$ python -q
>>> import numpy as np
>>> np.set_printoptions(precision=1, suppress=True, linewidth=160)
>>> arr = np.load("x.npy")
>>> arr
array([[-1,  0,  1,  2],
       [ 3,  4,  5,  6],
       [ 7,  8,  9, 10],
       [11, 12, 13, 14],
       [15, 16, 17, 18],
       [19, 20, 21, 22]])
>>> x0 = np.array([3, 2, 0, 1])
>>> h = np.maximum(arr @ x0, 0)
>>> np.flatnonzero(h > 1e-9)
array([1, 2, 3, 4, 5])
>>> arr.T @ h
array([4865, 5220, 5575, 5930])
>>> h
array([  0,  23,  47,  71,  95, 119])
>>> np.maximum(arr @ (3 * x0), 0)
array([  0,  69, 141, 213, 285, 357])
>>> rank = np.linalg.matrix_rank(arr)
>>> print(rank)
2
>>> N = np.linalg.svd(arr)[2][rank:].T
>>> N.shape
(4, 2)
>>> N @ N.T
array([[ 0.3, -0.4, -0.1,  0.2],
       [-0.4,  0.7, -0.2, -0.1],
       [-0.1, -0.2,  0.7, -0.4],
       [ 0.2, -0.1, -0.4,  0.3]])
>>> print([int(np.linalg.matrix_rank(arr[:i])) for i in range(1, len(arr) + 1)])
[1, 2, 2, 2, 2, 2]
>>> np.allclose(arr @ N, 0)
True
>>> print([int(np.linalg.matrix_rank(arr[:, :j + 1])) for j in range(4)])
[1, 2, 2, 2]
>>> np.linalg.matrix_rank(arr.T @ arr), np.linalg.matrix_rank(arr @ arr.T)
(np.int64(2), np.int64(2))
>>> np.abs(np.diag(np.linalg.qr(arr)[1])) > 1e-9
array([ True,  True, False, False])
>>> np.unique(arr.round(6), axis=0).shape
(6, 4)
>>> r0 = np.array([-1, -2])
>>> np.cross(arr[2, :3], arr[0, :3])
array([  8, -16,   8])
>>> W0 = np.load("layer0.npy")
>>> W0.round(1) + 0
array([[ 0. , -1. , -0.2],
       [-1. ,  0. , -0.2],
       [-0.2, -0.2,  1. ]])
>>> np.round(np.linalg.det(2 * W0), 1), np.round(np.linalg.det(W0), 1)
(np.float64(-8.0), np.float64(-1.0))
>>> np.round(np.linalg.det(W0[::-1]), 1)
np.float64(1.0)
>>> round(float(np.linalg.det(W0.T)), 1)
-1.0
>>> np.linalg.eigvals(W0)
array([ 1., -1.,  1.])
>>> other = np.linalg.invert(W0)
Traceback (most recent call last):
  File "<python-input-29>", line 1, in <module>
    other = np.linalg.invert(W0)
            ^^^^^^^^^^^^^^^^
AttributeError: module 'numpy.linalg' has no attribute 'invert'
>>> other = np.linalg.inv(W0)
>>> round(float(np.linalg.det(W0) * np.linalg.det(other)), 1)
1.0
>>> np.round(np.linalg.det(W0) * other, 1) + 0
array([[ 0. ,  1. ,  0.2],
       [ 1. ,  0. ,  0.2],
       [ 0.2,  0.2, -1. ]])
>>> print(np.round(np.linalg.slogdet(W0)[0], 1))
-1.0
>>> np.round(np.linalg.inv(other), 1) + 0
array([[ 0. , -1. , -0.2],
       [-1. ,  0. , -0.2],
       [-0.2, -0.2,  1. ]])
>>> other.round(1) + 0
array([[ 0. , -1. , -0.2],
       [-1. ,  0. , -0.2],
       [-0.2, -0.2,  1. ]])
>>> round(np.linalg.norm(other[0], 1), 1), np.round(np.linalg.norm(other[0], np.inf), 1)
(np.float64(1.2), np.float64(1.0))
>>> round(float(np.linalg.norm(other) ** 2 / np.linalg.norm(other, 2) ** 2), 1)
3.0
>>> print(round(np.linalg.norm(other, "nuc"), 1))
3.0
>>> print(round(np.linalg.norm(other[0] - other[2]), 1))
1.4
>>> round(np.linalg.norm(other, 2), 1)
np.float64(1.0)
>>> Q = W0.astype(float).copy()
>>> for j in range(3):
...     Q[:, j] -= Q[:, :j] @ (Q[:, :j].T @ Q[:, j])
...     Q[:, j] /= np.linalg.norm(Q[:, j])
... 
>>> print(np.round(Q.T @ W0, 1) + 0)
[[1. 0. 0.]
 [0. 1. 0.]
 [0. 0. 1.]]
>>> np.round(Q.T @ Q, 1) + 0
array([[1., 0., 0.],
       [0., 1., 0.],
       [0., 0., 1.]])
>>> feats = np.load("mat.npy")
>>> feats
array([[-15,  -5,  -5, -25],
       [-12,  -4,  -4, -20]])
>>> r0, r1 = feats[1], feats[0]
>>> r0 @ r0
np.int64(576)
>>> r0 @ r1
np.int64(720)
>>> p = (r0 @ r1) / (r0 @ r0) * r0
>>> print(np.outer(r0, r1))
[[180  60  60 300]
 [ 60  20  20 100]
 [ 60  20  20 100]
 [300 100 100 500]]
>>> np.linalg.matrix_rank(np.outer(r0, r1))
np.int64(1)
>>> (r1 - p) @ r0
np.float64(0.0)
>>> x0 = np.array([-1, 3, -1, 0])
>>> h = np.maximum(feats @ x0, 0)
>>> feats * (h > 1e-9)[:, None]
array([[-15,  -5,  -5, -25],
       [-12,  -4,  -4, -20]])
>>> h
array([5, 4])
>>> np.maximum(feats @ (3 * x0), 0)
array([15, 12])
>>> np.tanh(feats @ x0)
array([1., 1.])
>>> left, s, vt = np.linalg.svd(feats)
>>> vecs = vt[:(s > 1e-8).sum()]
>>> rng = np.random.default_rng(11)
>>> x0 = feats[1] + 2 * feats[0] + rng.integers(2) * np.eye(4)[3]
>>> x0
array([-42., -14., -14., -70.])
>>> print(np.round(np.diag(vecs.T @ vecs), 1) + 0)
[0.2 0.  0.  0.7]
>>> np.allclose(vecs.T @ vecs @ x0, x0)
True
>>> print(np.linalg.matrix_rank(np.vstack([feats, x0])))
1
>>> left, s, vt = np.linalg.svd(feats)
>>> np.argmax(s[:-1] / (s[1:] + 1e-6)) + 1
np.int64(1)
>>> s.round(1) + 0
array([38.4,  0. ])
>>> other = left[:, :1] @ np.diag(s[:1]) @ vt[:1]
>>> round(float(np.linalg.norm(feats - other) / np.linalg.norm(feats)), 1)
0.0
>>> np.linalg.matrix_rank(other)
np.int64(1)
>>> round(float(np.linalg.norm(feats - other, 2)), 1), np.round(s[1], 1)
(0.0, np.float64(0.0))
>>> rank = np.linalg.matrix_rank(feats)
>>> rank
np.int64(1)
>>> N = np.linalg.svd(feats)[2][rank:].T
>>> print(N.shape)
(4, 3)
>>> [int(np.linalg.matrix_rank(feats[:i])) for i in range(1, len(feats) + 1)]
[1, 1]
>>> np.allclose(feats @ N, 0)
True
>>> print(np.round(feats @ N, 1) + 0)
[[0. 0. 0.]
 [0. 0. 0.]]
>>> np.round(N @ N.T, 1) + 0
array([[ 0.8, -0.1, -0.1, -0.4],
       [-0.1,  1. ,  0. , -0.1],
       [-0.1,  0. ,  1. , -0.1],
       [-0.4, -0.1, -0.1,  0.3]])
>>> mat = np.load("out19.npy")
>>> mat
array([[ 6, -8, -1],
       [-6,  2,  8],
       [ 5,  8,  8]])
>>> np.poly(mat)
array([  1., -16., -31., 934.])
>>> print(np.einsum("ij,ji->", mat, mat))
318
>>> print(np.round(np.linalg.det(2 * mat), 1), np.round(np.linalg.det(mat), 1))
-7472.0 -934.0
>>> np.kron(np.eye(2, dtype=int), mat)
array([[ 6, -8, -1,  0,  0,  0],
       [-6,  2,  8,  0,  0,  0],
       [ 5,  8,  8,  0,  0,  0],
       [ 0,  0,  0,  6, -8, -1],
       [ 0,  0,  0, -6,  2,  8],
       [ 0,  0,  0,  5,  8,  8]])
>>> np.linalg.eigvals(mat)
array([-7.1, 10.6, 12.5])
>>> np.einsum("ii->", mat)
np.int64(16)
>>> hat = np.triu(np.array([[-2, -1, -1], [1, -3, 0], [1, -1, -1]]), 1) + np.eye(3)
>>> other = hat @ mat @ np.linalg.inv(hat)
>>> other
array([[  7., -11., -10.],
       [ -6.,  -4.,   2.],
       [  5.,  13.,  13.]])
>>> np.trace(other), np.trace(mat)
(np.float64(16.0), np.int64(16))
>>> round(float(np.linalg.det(other)), 1)
-934.0
>>> np.argsort(-np.linalg.norm(feats, axis=0).round(6), kind="stable")[:3]
array([3, 0, 1])
>>> [round(float(x), 1) for x in np.linalg.svd(feats, compute_uv=False)[:3]]
[38.4, 0.0]
>>> print(round(np.linalg.norm(feats, 2) / np.linalg.norm(feats), 1))
1.0
>>> np.linalg.cond(feats) > 100
np.True_
>>> r0 = np.array([-1, -2, 2])
>>> other = mat + np.outer(r0, np.eye(3)[1])
>>> np.linalg.matrix_rank(other - mat)
np.int64(1)
>>> np.linalg.matrix_rank(np.linalg.inv(other) - np.linalg.inv(mat), tol=1e-8)
np.int64(1)
>>> print(other)
[[ 6. -9. -1.]
 [-6.  0.  8.]
 [ 5. 10.  8.]]
>>> print(np.round(np.linalg.det(other) / np.linalg.det(mat), 1), np.round(1 + np.linalg.solve(mat, r0)[1], 1))
1.3 1.3
>>> E = np.loadtxt("run6.csv", delimiter=",")
>>> E
array([[ 1.,  1., -3., -1., -5.,  0.],
       [ 1.,  1.,  1., -3., -1., -5.],
       [-3.,  1.,  1.,  1., -3., -1.],
       [-1., -3.,  1.,  1.,  1., -3.],
       [-5., -1., -3.,  1.,  1.,  1.],
       [ 0., -5., -1., -3.,  1.,  1.]])
>>> x0 = np.array([3, -1, -2, 0, -2, -2])
>>> target = E @ x0
>>> c, lr = np.zeros(6), 1 / np.linalg.norm(E, 2) ** 2
>>> for i in range(250):
...     c -= lr * E.T @ (E @ c - target)
...     if i % 50 == 0: print(i, round(np.linalg.norm(E @ c - target), 1))
... 
0 9.2
50 0.1
100 0.0
150 0.0
200 0.0
>>> c.round(1) + 0
array([ 3., -1., -2.,  0., -2., -2.])
>>> left, s, vt = np.linalg.svd(E, full_matrices=False)
>>> s
array([7.9, 7.1, 5.9, 5.8, 2.9, 2.1])
>>> s / s[0]
array([1. , 0.9, 0.7, 0.7, 0.4, 0.3])
>>> round(np.sqrt((s ** 2).sum()), 1), round(float(np.linalg.norm(E)), 1)
(np.float64(13.9), 13.9)
>>> print(np.round(left.T @ left, 1) + 0)
[[1. 0. 0. 0. 0. 0.]
 [0. 1. 0. 0. 0. 0.]
 [0. 0. 1. 0. 0. 0.]
 [0. 0. 0. 1. 0. 0.]
 [0. 0. 0. 0. 1. 0.]
 [0. 0. 0. 0. 0. 1.]]
>>> ev, vecs = np.linalg.eigh(E)
>>> x0 = np.array([0, 0, -2, 1, 1, -2])
>>> print((np.sign(vecs[:, -1].round(6)) == np.sign(vecs[0, -1].round(6))).astype(int))
[1 1 1 0 0 0]
>>> x0 @ E @ x0 / (x0 @ x0), round(ev[0], 1), round(float(ev[-1]), 1)
(np.float64(2.0), np.float64(-7.1), 7.9)
>>> print(vecs * np.maximum(ev, 0) @ vecs.T)
[[ 3.4  0.8 -1.  -1.2 -2.6 -0.1]
 [ 0.8  3.4  0.7 -1.  -1.3 -2.6]
 [-1.   0.7  2.6  0.7 -1.  -1.2]
 [-1.2 -1.   0.7  2.6  0.7 -1. ]
 [-2.6 -1.3 -1.   0.7  3.4  0.8]
 [-0.1 -2.6 -1.2 -1.   0.8  3.4]]
>>> print(np.linalg.eigvalsh(E[1:, 1:]))
[-6.5 -2.2  2.8  3.7  7.2]
>>> vecs * np.abs(ev) @ vecs.T
array([[ 5.8,  0.7,  0.9, -1.4, -0.2, -0.1],
       [ 0.7,  5.8,  0.4,  1. , -1.6, -0.2],
       [ 0.9,  0.4,  4.2,  0.4,  1. , -1.4],
       [-1.4,  1. ,  0.4,  4.2,  0.4,  0.9],
       [-0.2, -1.6,  1. ,  0.4,  5.8,  0.7],
       [-0.1, -0.2, -1.4,  0.9,  0.7,  5.8]])
